% python3 -q
>>> import numpy as np
>>> np.set_printoptions(suppress=True, linewidth=160)
>>> q, _ = np.linalg.qr(np.array([[-1.7, -1.4, 0.1], [-0.8, 1.2, 0.1], [0.4, 0.2, -1.3]]))
>>> w = np.array([1, 2, 3])
>>> A = q @ np.diag(w) @ q.T
>>> A.round(2)
array([[ 1.26, -0.36,  0.38],
       [-0.36,  1.83,  0.15],
       [ 0.38,  0.15,  2.91]])
>>> M2 = np.linalg.inv(A)
>>> np.round(np.linalg.inv(M2), 2)
array([[ 1.26, -0.36,  0.38],
       [-0.36,  1.83,  0.15],
       [ 0.38,  0.15,  2.91]])
>>> round(float(np.linalg.cond(A)), 2)
3.0
>>> round(float(np.linalg.det(A) * np.linalg.det(M2)), 2)
1.0
>>> (np.abs(M2) > 1e-9).astype(int)
array([[1, 1, 1],
       [1, 1, 1],
       [1, 1, 1]])
>>> np.allclose(M2, A.T)
False
>>> M2.round(2)
array([[ 0.89,  0.18, -0.12],
       [ 0.18,  0.59, -0.05],
       [-0.12, -0.05,  0.36]])
>>> round(np.linalg.slogdet(A)[0], 2)
np.float64(1.0)
>>> data = np.tril(np.array([[1, 3, -7, -5], [9, -6, 2, -3], [6, 1, 1, -2], [-6, 2, -4, -7]]), -1) + np.eye(4, dtype=int)
>>> data
array([[ 1,  0,  0,  0],
       [ 9,  1,  0,  0],
       [ 6,  1,  1,  0],
       [-6,  2, -4,  1]])
>>> w, evecs = np.linalg.eig(data)
>>> data @ evecs[:, 0] - w[0] * evecs[:, 0]
array([0., 0., 0., 0.])
>>> np.prod(w)
np.float64(1.0)
>>> np.round(np.sort(np.linalg.eigvals(np.linalg.inv(data))), 2)
array([1., 1., 1., 1.])
>>> np.round(np.sort(np.linalg.eigvals(data.T)), 2)
array([1., 1., 1., 1.])
>>> rng = np.random.default_rng(1936)
>>> idx = rng.permutation(4)
>>> M2 = data[:, idx] * rng.choice([-1, 1], 4)
>>> M2
array([[ 0, -1,  0,  0],
       [ 0, -9,  1,  0],
       [-1, -6,  1,  0],
       [ 4,  6,  2, -1]])
>>> Uu, _, vt = np.linalg.svd(data.T @ M2)
>>> idx
array([2, 0, 1, 3])
>>> np.round(Uu @ vt, 2) + 0
array([[ 0., -1.,  0.,  0.],
       [ 0.,  0.,  1.,  0.],
       [-1.,  0.,  0.,  0.],
       [ 0.,  0.,  0., -1.]])
>>> x0 = np.array([0, 1, 1, 2])
>>> data @ np.eye(4)[0]
array([ 1.,  9.,  6., -6.])
>>> np.linalg.norm(data @ x0) <= np.linalg.norm(data, 2) * np.linalg.norm(x0) + 1e-9
np.True_
>>> data * x0
array([[ 0,  0,  0,  0],
       [ 0,  1,  0,  0],
       [ 0,  1,  1,  0],
       [ 0,  2, -4,  2]])
>>> u = np.array([2, 1])
>>> np.array([np.convolve(row, u, "same") for row in data])
array([[  2,   1,   0,   0],
       [ 18,  11,   1,   0],
       [ 12,   8,   3,   1],
       [-12,  -2,  -6,  -2]])
>>> np.polyval(u, data[1])
array([19,  3,  1,  1])
>>> X = np.load("block4.npy")
>>> X.round(2)
array([[  33.89,   13.55,   18.06,   15.1 ,  -36.52,   12.19,    7.54],
       [  30.78,   12.79,   16.84,   14.56,  -33.68,   10.53,    6.95],
       [  16.97,    8.77,   10.85,   11.43,  -20.53,    3.3 ,    4.46],
       [  16.  ,    8.43,   10.38,   11.14,  -19.55,    2.81,    4.29],
       [   4.67,    2.99,    3.67,    5.84,   -6.89,   -2.18,    2.45],
       [   2.04,    0.82,    1.28,    2.86,   -2.93,   -2.1 ,    1.73],
       [   1.45,    0.33,    0.72,    1.9 ,   -1.94,   -1.64,    1.37],
       [  -0.62,    0.15,   -0.06,   -0.43,    0.57,    0.56,   -0.61],
       [ -19.02,    7.85,    1.74,   -0.37,   11.35,    3.22,  -13.27],
       [ -20.35,    8.36,    1.86,   -0.21,   12.09,    3.13,  -14.04],
       [ -22.78,    9.3 ,    2.07,    0.1 ,   13.43,    2.93,  -15.45],
       [ -53.09,   19.95,    4.02,    4.56,   30.35,   -1.84,  -31.59],
       [ -63.13,   23.22,    4.49,    6.14,   36.03,   -3.95,  -36.63],
       [-107.13,   36.59,    5.89,   13.21,   61.19,  -14.71,  -57.73]])
>>> w, evecs = np.linalg.eigh(A)
>>> x0 = np.array([0, 3, -2])
>>> np.round(np.linalg.eigvalsh(A[1:, 1:]), 2)
array([1.81, 2.93])
>>> (np.sign(evecs[:, -1].round(6)) == np.sign(evecs[0, -1].round(6))).astype(int)
array([1, 1, 1])
>>> np.round(evecs * np.sqrt(w) @ evecs.T, 2)
array([[ 1.1 , -0.15,  0.14],
       [-0.15,  1.34,  0.06],
       [ 0.14,  0.06,  1.7 ]])
>>> np.round(evecs * np.abs(w) @ evecs.T, 2)
array([[ 1.26, -0.36,  0.38],
       [-0.36,  1.83,  0.15],
       [ 0.38,  0.15,  2.91]])
>>> u, g = X[5], X[11]
>>> round(u @ g, 2)
np.float64(-213.16)
>>> pr = (u @ g) / (u @ u) * u
>>> np.round(g - pr, 2)
array([-38.91,  25.63,  12.96,  24.5 ,   9.95, -16.43, -19.58])
>>> pr.round(2)
array([-14.17,  -5.68,  -8.94, -19.94,  20.4 ,  14.6 , -12.02])
>>> np.linalg.matrix_rank(np.outer(u, g))
np.int64(1)
>>> Uu, sigma, vt = np.linalg.svd(X)
>>> evecs = vt[:(sigma > 1e-8).sum()]
>>> x0 = X[2] + 5 * X[4] + rng.integers(2) * np.eye(7)[6]
>>> x0.round(2)
array([ 40.34,  23.72,  29.22,  40.65, -54.99,  -7.59,  17.71])
>>> round(np.linalg.norm(x0 - evecs.T @ evecs @ x0), 2)
np.float64(0.83)
>>> np.round(np.diag(evecs.T @ evecs), 2)
array([0.58, 0.38, 0.21, 0.43, 0.4 , 0.69, 0.32])
>>> np.round(evecs.T @ evecs, 2)
array([[ 0.58, -0.14,  0.01, -0.07, -0.36,  0.16,  0.26],
       [-0.14,  0.38,  0.27,  0.24, -0.14,  0.12, -0.23],
       [ 0.01,  0.27,  0.21,  0.2 , -0.19,  0.09, -0.11],
       [-0.07,  0.24,  0.2 ,  0.43, -0.21, -0.31,  0.03],
       [-0.36, -0.14, -0.19, -0.21,  0.4 , -0.05, -0.12],
       [ 0.16,  0.12,  0.09, -0.31, -0.05,  0.69, -0.26],
       [ 0.26, -0.23, -0.11,  0.03, -0.12, -0.26,  0.32]])
>>> dist = np.linalg.norm(X[:, None] - X[None], axis=-1)
>>> dist[4].round(6).argsort(kind="stable")[:4]
array([4, 5, 6, 7])
>>> dist.mean(axis=1).argmax()
np.int64(13)
>>> mat = np.loadtxt("layer9.csv", delimiter=",")
>>> mat
array([[ 2.,  2.,  2.,  2.,  2.,  2.,  2.],
       [ 2.,  4.,  4.,  4.,  4.,  4.,  4.],
       [ 2.,  4.,  6.,  6.,  6.,  6.,  6.],
       [ 2.,  4.,  6.,  8.,  8.,  8.,  8.],
       [ 2.,  4.,  6.,  8., 10., 10., 10.],
       [ 2.,  4.,  6.,  8., 10., 12., 12.],
       [ 2.,  4.,  6.,  8., 10., 12., 14.]])
>>> M2 = mat + rng.integers(-2, 3, (7, 1)) @ rng.integers(-2, 3, (1, 7))
>>> M2
array([[ 2.,  2.,  2.,  2.,  2.,  2.,  2.],
       [ 1.,  5.,  2.,  5.,  3.,  4.,  5.],
       [ 4.,  2., 10.,  4.,  8.,  6.,  4.],
       [ 3.,  3.,  8.,  7.,  9.,  8.,  7.],
       [ 2.,  4.,  6.,  8., 10., 10., 10.],
       [ 3.,  3.,  8.,  7., 11., 12., 11.],
       [ 4.,  2., 10.,  6., 12., 12., 12.]])
>>> np.round(np.linalg.svd(M2 - mat, compute_uv=False), 2) + 0
array([9.95, 0.  , 0.  , 0.  , 0.  , 0.  , 0.  ])
>>> np.abs(M2 - mat).sum(axis=1)
array([ 0.,  7., 14.,  7.,  0.,  7., 14.])
>>> F = np.load("a.npy")
>>> F
array([[2., 1., 0., 0., 0., 0., 0.],
       [0., 2., 1., 0., 0., 0., 0.],
       [0., 0., 2., 1., 0., 0., 0.],
       [0., 0., 0., 2., 1., 0., 0.],
       [0., 0., 0., 0., 2., 1., 0.],
       [0., 0., 0., 0., 0., 2., 1.],
       [0., 0., 0., 0., 0., 0., 2.]])
>>> M2 = np.array([[-3, 1], [2, 1], [0, 0], [3, 3], [0, -3], [0, -3], [0, 0]])
>>> M2 @ F
Traceback (most recent call last):
  File "<python-input-68>", line 1, in <module>
    M2 @ F
    ~~~^~~
ValueError: matmul: Input operand 1 has a mismatch in its core dimension 0, with gufunc signature (n?,k),(k,m?)->(n?,m?) (size 7 is different from 2)
>>> np.einsum("ik,kj->ij", F, M2)
array([[-4.,  3.],
       [ 4.,  2.],
       [ 3.,  3.],
       [ 6.,  3.],
       [ 0., -9.],
       [ 0., -6.],
       [ 0.,  0.]])
>>> F @ M2
array([[-4.,  3.],
       [ 4.,  2.],
       [ 3.,  3.],
       [ 6.,  3.],
       [ 0., -9.],
       [ 0., -6.],
       [ 0.,  0.]])
>>> np.einsum("ij,ij->i", F, F)
array([5., 5., 5., 5., 5., 5., 4.])
>>> np.linalg.matrix_rank(F @ M2)
np.int64(2)
>>> x0 = np.array([-2, -1, -3, 2, -3, -1, -2])
>>> h = np.maximum(F @ x0, 0)
>>> F.T @ h
array([0., 0., 0., 2., 1., 0., 0.])
>>> h
array([0., 0., 0., 1., 0., 0., 0.])
>>> np.maximum(F @ x0, 0) - np.maximum(-F @ x0, 0)
array([-5., -5., -4.,  1., -7., -4., -4.])
>>> F @ F
array([[4., 4., 1., 0., 0., 0., 0.],
       [0., 4., 4., 1., 0., 0., 0.],
       [0., 0., 4., 4., 1., 0., 0.],
       [0., 0., 0., 4., 4., 1., 0.],
       [0., 0., 0., 0., 4., 4., 1.],
       [0., 0., 0., 0., 0., 4., 4.],
       [0., 0., 0., 0., 0., 0., 4.]])
>>> (F - F.T) / 2
array([[ 0. ,  0.5,  0. ,  0. ,  0. ,  0. ,  0. ],
       [-0.5,  0. ,  0.5,  0. ,  0. ,  0. ,  0. ],
       [ 0. , -0.5,  0. ,  0.5,  0. ,  0. ,  0. ],
       [ 0. ,  0. , -0.5,  0. ,  0.5,  0. ,  0. ],
       [ 0. ,  0. ,  0. , -0.5,  0. ,  0.5,  0. ],
       [ 0. ,  0. ,  0. ,  0. , -0.5,  0. ,  0.5],
       [ 0. ,  0. ,  0. ,  0. ,  0. , -0.5,  0. ]])
>>> np.round(np.linalg.matrix_power(F, 2), 2)
array([[4., 4., 1., 0., 0., 0., 0.],
       [0., 4., 4., 1., 0., 0., 0.],
       [0., 0., 4., 4., 1., 0., 0.],
       [0., 0., 0., 4., 4., 1., 0.],
       [0., 0., 0., 0., 4., 4., 1.],
       [0., 0., 0., 0., 0., 4., 4.],
       [0., 0., 0., 0., 0., 0., 4.]])
>>> round(float(np.abs(np.linalg.eigvals(F)).max()), 2)
2.0
>>> np.round(np.sort(np.abs(np.linalg.eigvals(F))), 2)
array([2., 2., 2., 2., 2., 2., 2.])
>>> round(float(np.linalg.det(F)), 2)
128.0
